In [1]: import numpy as np

In [2]: from numpy import linalg as LA

In [3]: np.set_printoptions(precision=2, suppress=True, linewidth=120)

In [4]: rnd = lambda a: np.round(a, 2) + 0

In [5]: u = np.array([1, 3, 8, 1])

In [6]: rng = np.random.default_rng(224)

In [7]: J = np.outer(rng.normal(size=47), u) + 0.3 * rng.normal(size=(47, 4))

In [8]: rnd(J)
Out[8]: 
array([[ -0.41,  -1.23,  -2.3 ,  -0.61],
       [  0.03,  -0.21,  -0.62,  -0.11],
       [ -0.59,  -2.01,  -5.44,  -0.42],
       [ -0.93,  -4.27, -11.3 ,  -1.59],
       [  0.5 ,   1.53,   4.46,   0.88],
       [ -0.46,  -0.61,  -1.18,  -0.34],
       [ -0.07,   0.39,   0.22,  -0.1 ],
       [ -1.18,  -1.31,  -4.95,  -0.77],
       [  0.61,   4.32,  11.45,   1.94],
       [  1.66,   3.2 ,   8.62,   0.89],
       [  1.83,   5.61,  14.13,   1.71],
       [  1.08,   2.94,   7.6 ,   1.  ],
       [  0.52,  -0.25,   0.85,   0.32],
       [ -0.28,  -0.92,  -2.5 ,  -0.25],
       [ -2.33,  -8.3 , -22.14,  -2.99],
       [  0.35,   2.8 ,   7.3 ,   0.75],
       [  1.32,   5.06,  13.29,   2.16],
       [  0.18,   0.58,   1.01,  -0.12],
       [ -0.41,  -2.19,  -4.94,   0.21],
       [  0.68,   2.89,   7.61,   1.15],
       [ -1.24,  -2.37,  -5.88,  -0.67],
       [  1.36,   3.1 ,   8.59,   1.53],
       [ -1.84,  -4.69, -12.68,  -1.66],
       [  0.94,   1.96,   4.35,   0.6 ],
       [ -0.64,  -1.  ,  -2.38,  -0.11],
       [ -0.01,   1.37,   2.51,   0.03],
       [ -1.03,  -1.67,  -5.41,  -0.39],
       [  0.24,   1.35,   3.24,   0.57],
       [  1.61,   5.29,  13.3 ,   2.  ],
       [  1.18,   3.34,   7.66,   1.07],
       [ -0.72,  -1.81,  -5.63,  -0.48],
       [  1.32,   1.89,   4.32,   0.41],
       [ -0.16,  -0.83,  -2.57,  -0.5 ],
       [ -0.73,  -2.49,  -5.92,  -0.89],
       [  0.15,   0.23,   1.64,   0.24],
       [ -0.45,  -0.71,  -2.61,  -0.27],
       [ -0.72,  -1.96,  -5.46,  -0.68],
       [ -0.25,  -1.88,  -3.98,  -0.15],
       [  1.72,   5.21,  13.28,   1.67],
       [ -0.79,  -2.06,  -6.71,  -0.7 ],
       [ -0.1 ,   1.55,   4.23,   0.82],
       [ -0.29,  -1.05,  -1.64,  -0.39],
       [  0.33,   2.45,   6.18,   0.97],
       [ -1.54,  -4.71, -12.39,  -1.69],
       [ -0.87,  -3.11,  -8.37,  -0.61],
       [ -0.62,  -2.75,  -6.26,  -0.63],
       [  0.23,   0.08,   1.26,  -0.17]])

In [9]: Ac = J - J.mean(axis=1)
ValueError: operands could not be broadcast together with shapes (47,4) (47,) 


In [10]: Ac = J - J.mean(axis=0)

In [11]: U, sv, Vh = LA.svd(Ac, full_matrices=False)

In [12]: rnd((sv ** 2).sum() ** 2 / (sv ** 4).sum())
Out[12]: np.float64(1.01)

In [13]: LA.matrix_rank(Ac)
Out[13]: np.int64(4)

In [14]: np.searchsorted(np.cumsum(sv ** 2) / (sv ** 2).sum(), 0.9) + 1
Out[14]: np.int64(1)

In [15]: U, sv, Vh = LA.svd(J)

In [16]: np.argmax(sv[:-1] / (sv[1:] + 1e-6)) + 1
Out[16]: np.int64(1)

In [17]: A2 = U[:, :1] @ np.diag(sv[:1]) @ Vh[:1]

In [18]: LA.matrix_rank(A2)
Out[18]: np.int64(1)

In [19]: rnd(LA.norm(J - A2, 2)), rnd(sv[1])
Out[19]: (np.float64(2.25), np.float64(2.25))

In [20]: rnd(LA.norm(J - A2) / LA.norm(J))
Out[20]: np.float64(0.06)

In [21]: M = np.loadtxt("test16.csv", delimiter=",")

In [22]: M
Out[22]: 
array([[ -2.,  -4.,   0.,   4., -10.,   0.,  10.,   8.,   0.,   2.,  10., -10.,   6.],
       [  1.,   2.,   0.,  -2.,   5.,   0.,  -5.,  -4.,   0.,  -1.,  -5.,   5.,  -3.],
       [  2.,   4.,   0.,  -4.,  10.,   0., -10.,  -8.,   0.,  -2., -10.,  10.,  -6.],
       [  2.,   4.,   0.,  -4.,  10.,   0., -10.,  -8.,   0.,  -2., -10.,  10.,  -6.],
       [ -1.,  -2.,   0.,   2.,  -5.,   0.,   5.,   4.,   0.,   1.,   5.,  -5.,   3.],
       [  0.,   0.,   0.,   0.,   0.,   0.,   0.,   0.,   0.,   0.,   0.,   0.,   0.],
       [ -1.,  -2.,   0.,   2.,  -5.,   0.,   5.,   4.,   0.,   1.,   5.,  -5.,   3.],
       [ -1.,  -2.,   0.,   2.,  -5.,   0.,   5.,   4.,   0.,   1.,   5.,  -5.,   3.],
       [ -2.,  -4.,   0.,   4., -10.,   0.,  10.,   8.,   0.,   2.,  10., -10.,   6.],
       [  0.,   0.,   0.,   0.,   0.,   0.,   0.,   0.,   0.,   0.,   0.,   0.,   0.],
       [ -1.,  -2.,   0.,   2.,  -5.,   0.,   5.,   4.,   0.,   1.,   5.,  -5.,   3.],
       [  1.,   2.,   0.,  -2.,   5.,   0.,  -5.,  -4.,   0.,  -1.,  -5.,   5.,  -3.]])

In [23]: U, sv, Vh = LA.svd(M)

In [24]: np.argmax(sv[:-1] / (sv[1:] + 1e-6)) + 1
Out[24]: np.int64(1)

In [25]: A2 = U[:, :1] @ np.diag(sv[:1]) @ Vh[:1]

In [26]: rnd(LA.norm(M - A2, 2)), rnd(sv[1])
Out[26]: (np.float64(0.0), np.float64(0.0))

In [27]: LA.matrix_rank(M, rtol=0.05)
Out[27]: np.int64(1)

In [28]: LA.matrix_rank(A2)
Out[28]: np.int64(1)

In [29]: M.sum(axis=0)
Out[29]: array([ -2.,  -4.,   0.,   4., -10.,   0.,  10.,   8.,   0.,   2.,  10., -10.,   6.])

In [30]: M.sum(axis=1)
Out[30]: array([ 14.,  -7., -14., -14.,   7.,   0.,   7.,   7.,  14.,   0.,   7.,  -7.])

In [31]: np.zeros(12, 13)
TypeError: Cannot interpret '13' as a data type


In [32]: M[12]
IndexError: index 12 is out of bounds for axis 0 with size 12


In [33]: rnd(M.mean(axis=0))
Out[33]: array([-0.17, -0.33,  0.  ,  0.33, -0.83,  0.  ,  0.83,  0.67,  0.  ,  0.17,  0.83, -0.83,  0.5 ])

In [34]: np.count_nonzero(M)
Out[34]: np.int64(100)

In [35]: np.diff(M, axis=0)
Out[35]: 
array([[  3.,   6.,   0.,  -6.,  15.,   0., -15., -12.,   0.,  -3., -15.,  15.,  -9.],
       [  1.,   2.,   0.,  -2.,   5.,   0.,  -5.,  -4.,   0.,  -1.,  -5.,   5.,  -3.],
       [  0.,   0.,   0.,   0.,   0.,   0.,   0.,   0.,   0.,   0.,   0.,   0.,   0.],
       [ -3.,  -6.,   0.,   6., -15.,   0.,  15.,  12.,   0.,   3.,  15., -15.,   9.],
       [  1.,   2.,   0.,  -2.,   5.,   0.,  -5.,  -4.,   0.,  -1.,  -5.,   5.,  -3.],
       [ -1.,  -2.,   0.,   2.,  -5.,   0.,   5.,   4.,   0.,   1.,   5.,  -5.,   3.],
       [  0.,   0.,   0.,   0.,   0.,   0.,   0.,   0.,   0.,   0.,   0.,   0.,   0.],
       [ -1.,  -2.,   0.,   2.,  -5.,   0.,   5.,   4.,   0.,   1.,   5.,  -5.,   3.],
       [  2.,   4.,   0.,  -4.,  10.,   0., -10.,  -8.,   0.,  -2., -10.,  10.,  -6.],
       [ -1.,  -2.,   0.,   2.,  -5.,   0.,   5.,   4.,   0.,   1.,   5.,  -5.,   3.],
       [  2.,   4.,   0.,  -4.,  10.,   0., -10.,  -8.,   0.,  -2., -10.,  10.,  -6.]])

In [36]: LA.matrix_rank(M)
Out[36]: np.int64(1)

In [37]: np.unravel_index(np.abs(M).argmax(), M.shape)
Out[37]: (np.int64(0), np.int64(4))

In [38]: gram = M.T @ M

In [39]: LA.matrix_rank(gram)
Out[39]: np.int64(1)

In [40]: (M @ M.T).shape
Out[40]: (12, 12)

In [41]: np.diag(gram)
Out[41]: array([ 22.,  88.,   0.,  88., 550.,   0., 550., 352.,   0.,  22., 550., 550., 198.])

In [42]: np.allclose(gram, gram.T)
Out[42]: True

In [43]: rnd(LA.svd(M, compute_uv=False) ** 2)
Out[43]: array([2970.,    0.,    0.,    0.,    0.,    0.,    0.,    0.,    0.,    0.,    0.,    0.])

In [44]: W = np.array([[3, -3, -2, 2, -2, -2],
    ...:     [-4, 5, -1, -5, 4, 3],
    ...:     [1, 2, 2, -1, -1, 0],
    ...:     [4, 1, 2, 2, 0, 1],
    ...:     [-1, 2, -4, 2, 2, 5],
    ...:     [0, -1, 5, -4, 5, 1],
    ...:     [1, -4, 4, -2, -2, -4],
    ...:     [4, 0, -2, 5, 2, -2],
    ...:     [0, 1, -2, 1, -1, -4],
    ...:     [1, 5, -3, -1, 5, -5],
    ...:     [1, -5, -1, 3, -5, -5],
    ...:     [4, -5, 4, -4, -4, 0],
    ...:     [4, -1, -4, -4, 2, 2]])

In [45]: b = np.array([7, 2, -7, 6, -9, 7])

In [46]: act = np.maximum(M @ W + b, 0)

In [47]: act
Out[47]: 
array([[ 81.,   0.,   0.,  74.,   0.,   0.],
       [  0.,  35.,   0.,   0.,   3.,  86.],
       [  0.,  68.,   0.,   0.,  15., 165.],
       [  0.,  68.,   0.,   0.,  15., 165.],
       [ 44.,   0.,   0.,  40.,   0.,   0.],
       [  7.,   2.,   0.,   6.,   0.,   7.],
       [ 44.,   0.,   0.,  40.,   0.,   0.],
       [ 44.,   0.,   0.,  40.,   0.,   0.],
       [ 81.,   0.,   0.,  74.,   0.,   0.],
       [  7.,   2.,   0.,   6.,   0.,   7.],
       [ 44.,   0.,   0.,  40.,   0.,   0.],
       [  0.,  35.,   0.,   0.,   3.,  86.]])

In [48]: Z = np.array([[0, 2, 1], [3, 0, 2], [4, 2, 3], [2, 0, 1], [2, 4, 0], [5, 2, 0]])

In [49]: W @ Z
Out[49]: 
array([[-27, -10,  -7],
       [ 24,  12,  -2],
       [ 10,   2,  10],
       [ 20,  14,  14],
       [ 23,   8,  -7],
       [ 24,  32,   9],
       [-24,  -6,   3],
       [ -4,   8,   3],
       [-25, -16,  -3],
       [-14,   6,   1],
       [-48, -30,  -9],
       [-15,   0,   2],
       [-13,  12, -14]])

In [50]: act @ Z
Out[50]: 
array([[ 148.,  162.,  155.],
       [ 541.,  184.,   70.],
       [1059.,  390.,  136.],
       [1059.,  390.,  136.],
       [  80.,   88.,   84.],
       [  53.,   28.,   17.],
       [  80.,   88.,   84.],
       [  80.,   88.,   84.],
       [ 148.,  162.,  155.],
       [  53.,   28.,   17.],
       [  80.,   88.,   84.],
       [ 541.,  184.,   70.]])
